% ipython --no-banner

In [1]: import numpy as np

In [2]: import numpy.linalg as la

In [3]: np.set_printoptions(precision=1, suppress=True, linewidth=140)

In [4]: data = np.array([[2, -1, 1, 3],
   ...:     [3, 0, 1, -2],
   ...:     [0, -1, 1, 2],
   ...:     [-3, 0, 0, -2],
   ...:     [2, 0, -2, 0]])

In [5]: data[:, 1] = 3 * data[:, 0]

In [6]: data
Out[6]: 
array([[ 2,  6,  1,  3],
       [ 3,  9,  1, -2],
       [ 0,  0,  1,  2],
       [-3, -9,  0, -2],
       [ 2,  6, -2,  0]])

In [7]: rk = la.matrix_rank(data)

In [8]: rk
Out[8]: np.int64(3)

In [9]: N = la.svd(data)[2][rk:].T

In [10]: [int(la.matrix_rank(data[:i])) for i in range(1, len(data) + 1)]
Out[10]: [1, 2, 3, 3, 3]

In [11]: [int(la.matrix_rank(np.delete(data, i, axis=0))) for i in range(5)]
Out[11]: [3, 3, 3, 3, 3]

In [12]: N.shape
Out[12]: (4, 1)

In [13]: vec = np.array([1, 1, 3, 2])

In [14]: a = np.maximum(data @ vec, 0)

In [15]: np.maximum(data @ (3 * vec), 0)
Out[15]: array([51, 33, 21,  0,  6])

In [16]: np.flatnonzero(a > 1e-9)
Out[16]: array([0, 1, 2, 4])

In [17]: np.tanh(data @ vec)
Out[17]: array([ 1.,  1.,  1., -1.,  1.])

In [18]: E = np.array([[8, 8, 1], [8, 2, 7], [8, 5, 5], [3, 2, 0], [7, 7, 6]])

In [19]: rng = np.random.default_rng(357043)

In [20]: other = E + rng.integers(-2, 3, (5, 1)) @ rng.integers(-2, 3, (1, 3))

In [21]: other
Out[21]: 
array([[ 8,  8,  1],
       [ 8,  2,  7],
       [ 6,  9,  7],
       [ 2,  4,  1],
       [ 5, 11,  8]])

In [22]: np.round(la.svd(other - E, compute_uv=False), 1) + 0
Out[22]: array([7.3, 0. , 0. ])

In [23]: print(np.abs(other - E).sum(axis=1))
[0 0 8 4 8]

In [24]: mat = np.load("m.npy")

In [25]: mat
Out[25]: 
array([[-4,  1,  1,  1,  2],
       [ 1, -2,  0,  0, -3],
       [ 1,  0,  0,  4, -3],
       [ 1,  0,  4,  4,  0],
       [ 2, -3, -3,  0,  4]])

In [26]: # equal to its transpose

In [27]: other = mat / la.norm(mat, axis=1, keepdims=True)

In [28]: G = other @ other.T

In [29]: G.round(1) + 0
Out[29]: 
array([[ 1. , -0.7, -0.2,  0.1, -0.2],
       [-0.7,  1. ,  0.5,  0. , -0.2],
       [-0.2,  0.5,  1. ,  0.6, -0.3],
       [ 0.1,  0. ,  0.6,  1. , -0.3],
       [-0.2, -0.2, -0.3, -0.3,  1. ]])

In [30]: np.argwhere(np.triu(np.abs(G) > 0.95, 1))
Out[30]: array([], shape=(0, 2), dtype=int64)

In [31]: print(G[3].round(1) + 0)
[ 0.1  0.   0.6  1.  -0.3]

In [32]: np.round(np.degrees(np.arccos(np.clip(G[3, 0], -1, 1))), 1)
Out[32]: np.float64(81.7)

In [33]: other = np.array([[0, 1], [2, 0], [0, 0]])

In [34]: feats = np.tile(other, (2, 3))

In [35]: feats
Out[35]: 
array([[0, 1, 0, 1, 0, 1],
       [2, 0, 2, 0, 2, 0],
       [0, 0, 0, 0, 0, 0],
       [0, 1, 0, 1, 0, 1],
       [2, 0, 2, 0, 2, 0],
       [0, 0, 0, 0, 0, 0]])

In [36]: t3 = np.stack([feats, 4 * feats, feats[::-1]])

In [37]: la.det(t3)
Out[37]: array([0., 0., 0.])

In [38]: U, sv, Vt = la.svd(feats)

In [39]: V = Vt[:(sv > 1e-8).sum()]

In [40]: vec = feats[3] + -2 * feats[2] + rng.integers(2) * np.eye(6)[0]

In [41]: vec
Out[41]: array([1., 1., 0., 1., 0., 1.])

In [42]: np.allclose(V.T @ V @ vec, vec)
Out[42]: False

In [43]: la.matrix_rank(np.vstack([feats, vec]))
Out[43]: np.int64(3)

In [44]: def softmax(z):
    ...:     e = np.exp(z - z.max(axis=-1, keepdims=True))
    ...:     return e / e.sum(axis=-1, keepdims=True)
    ...: 

In [45]: np.round(softmax(10 * E[0]), 1) + 0
Out[45]: array([0.5, 0.5, 0. ])

In [46]: print(np.round(softmax(E[0] + -2), 1) + 0)
[0.5 0.5 0. ]

In [47]: print(np.round(softmax(E[0]), 1) + 0)
[0.5 0.5 0. ]

In [48]: att = E @ E.T / np.sqrt(3)

In [49]: np.round(softmax(att + np.triu(np.full(att.shape, -np.inf), 1)), 1) + 0
Out[49]: 
array([[1. , 0. , 0. , 0. , 0. ],
       [0. , 1. , 0. , 0. , 0. ],
       [0.1, 0.1, 0.9, 0. , 0. ],
       [1. , 0. , 0. , 0. , 0. ],
       [0. , 0. , 0. , 0. , 1. ]])

In [50]: rk = la.matrix_rank(feats)

In [51]: rk
Out[51]: np.int64(2)

In [52]: N = la.svd(feats)[2][rk:].T

In [53]: np.round(feats @ N, 1) + 0
Out[53]: 
array([[0., 0., 0., 0.],
       [0., 0., 0., 0.],
       [0., 0., 0., 0.],
       [0., 0., 0., 0.],
       [0., 0., 0., 0.],
       [0., 0., 0., 0.]])

In [54]: [int(la.matrix_rank(np.delete(feats, i, axis=0))) for i in range(6)]
Out[54]: [2, 2, 2, 2, 2, 2]

In [55]: N.shape
Out[55]: (6, 4)

In [56]: [int(la.matrix_rank(feats[:, :j + 1])) for j in range(6)]
Out[56]: [1, 2, 2, 2, 2, 2]

In [57]: np.allclose(feats @ N, 0)
Out[57]: True

In [58]: np.round(N @ N.T, 1) + 0
Out[58]: 
array([[ 0.7,  0. , -0.3,  0. , -0.3,  0. ],
       [ 0. ,  0.7,  0. , -0.3,  0. , -0.3],
       [-0.3,  0. ,  0.7,  0. , -0.3,  0. ],
       [ 0. , -0.3,  0. ,  0.7,  0. , -0.3],
       [-0.3,  0. , -0.3,  0. ,  0.7,  0. ],
       [ 0. , -0.3,  0. , -0.3,  0. ,  0.7]])

In [59]: M = -3 * np.eye(2) + np.eye(2, k=1)

In [60]: print(M)
[[-3.  1.]
 [ 0. -3.]]

In [61]: # triangular: eigenvalues sit on the diagonal

In [62]: labels = rng.permutation(2)

In [63]: other = M[:, labels] * rng.choice([-1, 1], 2)

In [64]: other
Out[64]: 
array([[-1., -3.],
       [ 3.,  0.]])

In [65]: U, _, Vt = la.svd(M.T @ other)

In [66]: np.round(la.lstsq(M, other)[0], 1) + 0
Out[66]: 
array([[ 0.,  1.],
       [-1.,  0.]])

In [67]: labels
Out[67]: array([1, 0])

In [68]: np.allclose(other, other.T)
Out[68]: False

In [69]: (other + other.T) / 2
Out[69]: 
array([[-1.,  0.],
       [ 0.,  0.]])

In [70]: (other - other.T) / 2
Out[70]: 
array([[ 0., -3.],
       [ 3.,  0.]])

In [71]: np.sort(np.abs(la.eigvals(other)))
Out[71]: array([3., 3.])

In [72]: basis = np.array([[-0.6, -0.4, 1.2]])

In [73]: J = np.array([[-3],
    ...:     [3],
    ...:     [3],
    ...:     [-5],
    ...:     [-3],
    ...:     [-4],
    ...:     [0],
    ...:     [0],
    ...:     [-5],
    ...:     [-1],
    ...:     [-1],
    ...:     [-5],
    ...:     [4],
    ...:     [-3],
    ...:     [4]]) @ basis + 0.3 * rng.normal(size=(15, 3))

In [74]: J
Out[74]: 
array([[ 2. ,  1.8, -3.4],
       [-1.5, -1.2,  3.8],
       [-1.5, -1.1,  3.5],
       [ 3.6,  2.4, -5.4],
       [ 1.9,  1. , -4. ],
       [ 2.6,  1.5, -5.3],
       [-0.5,  0.4, -0.1],
       [-0.2,  0.2, -0.1],
       [ 3. ,  1.8, -6.3],
       [ 0.9,  0.5, -1. ],
       [ 0.4,  1. , -1.8],
       [ 3. ,  1.9, -5.5],
       [-2.4, -1.3,  5. ],
       [ 1.8,  1.1, -3.3],
       [-2. , -1.4,  4.8]])

In [75]: np.argsort(-la.norm(J, axis=0).round(6), kind="stable")[:3]
Out[75]: array([2, 0, 1])

In [76]: print(la.cond(J) > 100)
False

In [77]: la.matrix_rank(J, rtol=0.1)
Out[77]: np.int64(1)

In [78]: print(round(np.log10(la.cond(J))))
1

In [79]: Xc = (J - J.mean(axis=0)) / J.std(axis=0)

In [80]: np.argwhere(np.abs(Xc) > 2)
Out[80]: array([], shape=(0, 2), dtype=int64)

In [81]: b = la.lstsq(np.delete(Xc, 0, axis=1), Xc[:, 0])[0]

In [82]: b
Out[82]: array([ 0.2, -0.8])

In [83]: np.abs(b).argmax()
Out[83]: np.int64(1)

In [84]: print(round(float(1 - np.var(Xc[:, 0] - np.delete(Xc, 0, axis=1) @ b)), 1))
1.0

In [85]: labels = rng.integers(0, 3, 4)

In [86]: W0 = (labels[:, None] == labels) * -1 + np.eye(4)

In [87]: W0
Out[87]: 
array([[ 0.,  0.,  0.,  0.],
       [ 0.,  0., -1., -1.],
       [ 0., -1.,  0., -1.],
       [ 0., -1., -1.,  0.]])

In [88]: # rows and columns are dependent

In [89]: vec = np.array([-2, -1, 3])

In [90]: y = E @ vec

In [91]: la.solve(E.T @ E, E.T @ y)
Out[91]: array([-2., -1.,  3.])

In [92]: np.round(la.pinv(E) @ E, 1) + 0
Out[92]: 
array([[1., 0., 0.],
       [0., 1., 0.],
       [0., 0., 1.]])

In [93]: y = y + 0.1 * rng.normal(size=5)

In [94]: y
Out[94]: array([-21.1,   3.1,  -6. ,  -8.1,  -3.1])

In [95]: b, *_ = la.lstsq(E, y)

In [96]: b
Out[96]: array([-2., -1.,  3.])

In [97]: [round(float(la.norm(la.solve(E.T @ E + lam * np.eye(3), E.T @ y))), 2) for lam in (0, 1, 10, 100)]
Out[97]: [3.74, 3.5, 2.54, 0.98]

In [98]: other = np.array([[2, 3, -1], [-3, -1, -1], [-3, 0, 0], [1, 1, -1]])

In [99]: print(W0 @ other)
[[ 0.  0.  0.]
 [ 2. -1.  1.]
 [ 2.  0.  2.]
 [ 6.  1.  1.]]

In [100]: np.vstack([W0, other.T]).shape
Out[100]: (7, 4)

In [101]: np.einsum("ij->j", W0)
Out[101]: array([ 0., -2., -2., -2.])

In [102]: other.T @ W0.T
Out[102]: 
array([[ 0.,  2.,  2.,  6.],
       [ 0., -1.,  0.,  1.],
       [ 0.,  1.,  2.,  1.]])

In [103]: la.matrix_rank(np.vstack([W0, other.T]))
Out[103]: np.int64(4)

In [104]: ev, V = la.eigh(W0)

In [105]: vec = np.array([-1, -1, -2, 2])

In [106]: la.eigvalsh(W0[1:, 1:])
Out[106]: array([-2.,  1.,  1.])

In [107]: V * np.maximum(ev, 0) @ V.T
Out[107]: 
array([[ 0. ,  0. ,  0. ,  0. ],
       [ 0. ,  0.7, -0.3, -0.3],
       [ 0. , -0.3,  0.7, -0.3],
       [ 0. , -0.3, -0.3,  0.7]])

In [108]: vec @ W0 @ vec / (vec @ vec), round(ev[0], 1), round(float(ev[-1]), 1)
Out[108]: (np.float64(0.8), np.float64(-2.0), 1.0)

In [109]: vec @ W0 @ vec
Out[109]: np.float64(8.0)
